% python3 -q
>>> import numpy as np
>>> np.set_printoptions(suppress=True, linewidth=200)
>>> m1 = np.array([[-4, 3], [3, 4]])
>>> m1
array([[-4,  3],
       [ 3,  4]])
>>> np.round(np.linalg.svd(m1, compute_uv=False), 2)
array([5., 5.])
>>> m1[:, 0] @ m1[:, 1]
np.int64(0)
>>> m1 @ m1.T
array([[25,  0],
       [ 0, 25]])
>>> w, V = np.linalg.eig(m1)
>>> np.round(np.sort(np.linalg.eigvals(m1.T)), 2)
array([-5.,  5.])
>>> w, V = np.linalg.eigh(m1)
>>> vec = np.array([5, 6])
>>> round(float(vec @ m1 @ vec / (vec @ vec)), 2), w[0], w[-1]
(3.67, np.float64(-5.0), np.float64(5.0))
>>> np.round(np.linalg.eigvalsh(m1[1:, 1:]), 2)
array([4.])
>>> vec @ m1 @ vec
np.int64(224)
>>> np.round(V * np.abs(w) @ V.T, 2) + 0
array([[5., 0.],
       [0., 5.]])
>>> (np.sign(V[:, -1].round(6)) == np.sign(V[0, -1].round(6))).astype(int)
array([1, 1])
>>> np.abs(m1).sum(axis=1).max(), np.abs(w).max()
(np.int64(7), np.float64(5.0))
>>> np.round(V * np.maximum(w, 0) @ V.T, 2)
array([[0.5, 1.5],
       [1.5, 4.5]])
>>> X = np.load("w.npy")
>>> X
array([[-1.34, -0.66, -0.94],
       [-0.6 , -1.6 ,  0.8 ],
       [-0.9 , -1.4 ,  0.3 ],
       [-1.2 , -0.7 , -0.9 ]])
>>> def softmax(z):
...     e = np.exp(z - z.max(axis=-1, keepdims=True))
...     return e / e.sum(axis=-1, keepdims=True)
... 
>>> softmax(X).sum(axis=1)
array([1., 1., 1., 1.])
>>> att = X @ X.T / np.sqrt(3)
>>> softmax(att).round(6).argmax(axis=1)
array([0, 1, 1, 0])
>>> np.round(softmax(att)[3] @ X, 2)
array([-1.12, -0.93, -0.47])
>>> round(np.log10(np.linalg.cond(X)))
2
>>> round(np.linalg.norm(X, 2) / np.linalg.norm(X), 2)
np.float64(0.86)
>>> np.argsort(-np.linalg.norm(X, axis=0).round(6), kind="stable")[:3]
array([1, 0, 2])
>>> U, s, Vh = np.linalg.svd(X)
>>> s.round(2)
array([3.  , 1.81, 0.07])
>>> Y = U[:, :2] @ np.diag(s[:2]) @ Vh[:2]
>>> Y.round(2)
array([[-1.31, -0.68, -0.96],
       [-0.61, -1.59,  0.81],
       [-0.89, -1.41,  0.29],
       [-1.23, -0.67, -0.87]])
>>> round(float(np.abs(X - Y).max()), 2)
0.03
>>> np.linalg.matrix_rank(X, rtol=0.05)
np.int64(2)
>>> Y = np.array([[1, 2, 2], [0, -1, -2], [0, -1, -2]])
>>> A = Y - Y.T
>>> A
array([[ 0,  2,  2],
       [-2,  0, -1],
       [-2,  1,  0]])
>>> # looks like rank 2
>>> A @ A
array([[-8,  2, -2],
       [ 2, -5, -4],
       [-2, -4, -5]])
>>> round(float(np.linalg.det(A)), 2)
0.0
>>> np.allclose(A @ A.T, A.T @ A)
True
>>> (A + A.T) / 2
array([[0., 0., 0.],
       [0., 0., 0.],
       [0., 0., 0.]])
>>> Y = np.array([[1, 2], [7, 8]])
>>> basis = np.array([[2, 2], [2, 3]])
>>> data = np.kron(Y, basis)
>>> data
array([[ 2,  2,  4,  4],
       [ 2,  3,  4,  6],
       [14, 14, 16, 16],
       [14, 21, 16, 24]])
>>> np.kron(np.eye(2, dtype=int), data)
array([[ 2,  2,  4,  4,  0,  0,  0,  0],
       [ 2,  3,  4,  6,  0,  0,  0,  0],
       [14, 14, 16, 16,  0,  0,  0,  0],
       [14, 21, 16, 24,  0,  0,  0,  0],
       [ 0,  0,  0,  0,  2,  2,  4,  4],
       [ 0,  0,  0,  0,  2,  3,  4,  6],
       [ 0,  0,  0,  0, 14, 14, 16, 16],
       [ 0,  0,  0,  0, 14, 21, 16, 24]])
>>> np.round(np.linalg.det(data.T), 2)
np.float64(144.0)
>>> Y = data ** -1
Traceback (most recent call last):
  File "<python-input-48>", line 1, in <module>
    Y = data ** -1
        ~~~~~^^~~~
ValueError: Integers to negative integer powers are not allowed.
>>> Y = np.linalg.inv(data)
>>> Y.round(2)
array([[-2.  ,  1.33,  0.5 , -0.33],
       [ 1.33, -1.33, -0.33,  0.33],
       [ 1.75, -1.17, -0.25,  0.17],
       [-1.17,  1.17,  0.17, -0.17]])
>>> np.round(np.linalg.cond(data), 2)
np.float64(204.08)
>>> np.round(np.linalg.det(data) * Y, 2)
array([[-288.,  192.,   72.,  -48.],
       [ 192., -192.,  -48.,   48.],
       [ 252., -168.,  -36.,   24.],
       [-168.,  168.,   24.,  -24.]])
>>> np.allclose(Y, data.T)
False
>>> (np.abs(Y) > 1e-9).astype(int)
array([[1, 1, 1, 1],
       [1, 1, 1, 1],
       [1, 1, 1, 1],
       [1, 1, 1, 1]])
>>> np.round(softmax(10 * Y[1]), 2) + 0
array([1., 0., 0., 0.])
>>> softmax(Y).sum(axis=1)
array([1., 1., 1., 1.])
>>> np.round(softmax(Y[1] + -2), 2)
array([0.61, 0.04, 0.12, 0.23])
>>> np.round(softmax(Y[1]), 2)
array([0.61, 0.04, 0.12, 0.23])
>>> att = Y @ Y.T / np.sqrt(4)
>>> np.round(softmax(att), 2) + 0
array([[0.74, 0.  , 0.  , 0.26],
       [0.01, 0.46, 0.52, 0.01],
       [0.  , 0.43, 0.55, 0.01],
       [0.63, 0.02, 0.01, 0.34]])
>>> (data + data.T) / 2
array([[ 2. ,  2. ,  9. ,  9. ],
       [ 2. ,  3. ,  9. , 13.5],
       [ 9. ,  9. , 16. , 16. ],
       [ 9. , 13.5, 16. , 24. ]])
>>> np.round(np.sort(np.abs(np.linalg.eigvals(data))), 2)
array([ 0.27,  2.84,  4.22, 43.9 ])
>>> np.round(np.abs(np.linalg.eigvals(data)).max(), 2)
np.float64(43.9)
>>> mat = np.load("mat.npy")
>>> mat
array([[0, 0, 0, 1],
       [1, 0, 0, 0],
       [0, 0, 1, 0],
       [0, 1, 0, 0]])
>>> t3 = np.stack([mat, -1 * mat, mat[::-1]])
>>> np.round(np.linalg.det(t3), 2)
array([1., 1., 1.])
>>> np.linalg.matrix_rank(t3)
array([4, 4, 4])
>>> t3.shape
(3, 4, 4)
>>> np.einsum("bij,cij->bc", t3, t3)
array([[ 4, -4,  0],
       [-4,  4,  0],
       [ 0,  0,  4]])
>>> F = np.loadtxt("m.csv", delimiter=",")
>>> F
array([[1., 2., 3.],
       [1., 2., 3.],
       [1., 1., 2.],
       [2., 3., 0.]])
>>> # rows 0 and 1 are equal
>>> Y = np.c_[F[:, :2] @ np.array([[-2, 1], [1, -1]]), np.array([0, 6, 2, 6])]
>>> Y
array([[ 0., -1.,  0.],
       [ 0., -1.,  6.],
       [-1.,  0.,  2.],
       [-1., -1.,  6.]])
>>> np.linalg.matrix_rank(Y)
np.int64(3)
>>> np.round(np.linalg.norm(Y - F @ np.linalg.lstsq(F, Y)[0], axis=0), 2) + 0
array([0.  , 0.  , 4.24])
>>> vec = np.array([-3, 1, 4])
>>> y = Y @ vec
>>> beta, lr = np.zeros(3), 1 / np.linalg.norm(Y, 2) ** 2
>>> for i in range(8):
...     beta -= lr * Y.T @ (Y @ beta - y)
...     if i % 2 == 0: print(i, round(np.linalg.norm(Y @ beta - y), 2))
... 
0 3.52
2 3.4
4 3.28
6 3.17
>>> beta.round(2)
array([-0.75, -0.4 ,  4.01])
>>> round(np.linalg.cond(Y), 2)
np.float64(9.7)
>>> F[1] @ F[2]
np.float64(9.0)
>>> round(np.linalg.norm(F, 2), 2)
np.float64(6.29)
>>> round(float(np.linalg.norm(F, 1)), 2), round(np.linalg.norm(F, np.inf), 2)
(8.0, np.float64(6.0))
>>> round(np.linalg.norm(F, "nuc"), 2)
np.float64(9.4)
>>> np.round(np.linalg.norm(F[1], 1), 2), round(float(np.linalg.norm(F[1], np.inf)), 2)
(np.float64(6.0), 3.0)
>>> f = np.array([0, 2]) + 0.5
>>> M = np.outer(f, f) / (f @ f)
>>> M.round(2)
array([[0.04, 0.19],
       [0.19, 0.96]])
>>> w, V = np.linalg.eigh(M)
>>> vec = np.array([-4, -2])
>>> np.round(np.linalg.eigvalsh(M[1:, 1:]), 2)
array([0.96])
>>> np.round(V * np.abs(w) @ V.T, 2)
array([[0.04, 0.19],
       [0.19, 0.96]])
>>> J = np.load("layer5.npy")
>>> J
array([[4, 4, 4, 4],
       [3, 3, 3, 3],
       [4, 4, 4, 4],
       [3, 3, 3, 3]])
>>> # rows and columns are dependent
>>> U, s, Vh = np.linalg.svd(J)
>>> V = Vh[:(s > 1e-8).sum()]
>>> rng = np.random.default_rng(59)
>>> vec = J[1] + 5 * J[2] + rng.integers(2) * np.eye(4)[0]
>>> vec
array([24., 23., 23., 23.])
>>> round(float(np.linalg.norm(vec - V.T @ V @ vec)), 2)
0.87
>>> np.linalg.matrix_rank(np.vstack([J, vec]))
np.int64(2)
>>> U, s, Vh = np.linalg.svd(J)
>>> np.argmax(s[:-1] / (s[1:] + 1e-6)) + 1
np.int64(1)
>>> Y = U[:, :1] @ np.diag(s[:1]) @ Vh[:1]
>>> np.linalg.matrix_rank(J, rtol=0.05)
np.int64(1)
>>> Y.round(2)
array([[4., 4., 4., 4.],
       [3., 3., 3., 3.],
       [4., 4., 4., 4.],
       [3., 3., 3., 3.]])
>>> np.linalg.matrix_rank(Y)
np.int64(1)
>>> round(np.abs(J - Y).max(), 2)
np.float64(0.0)
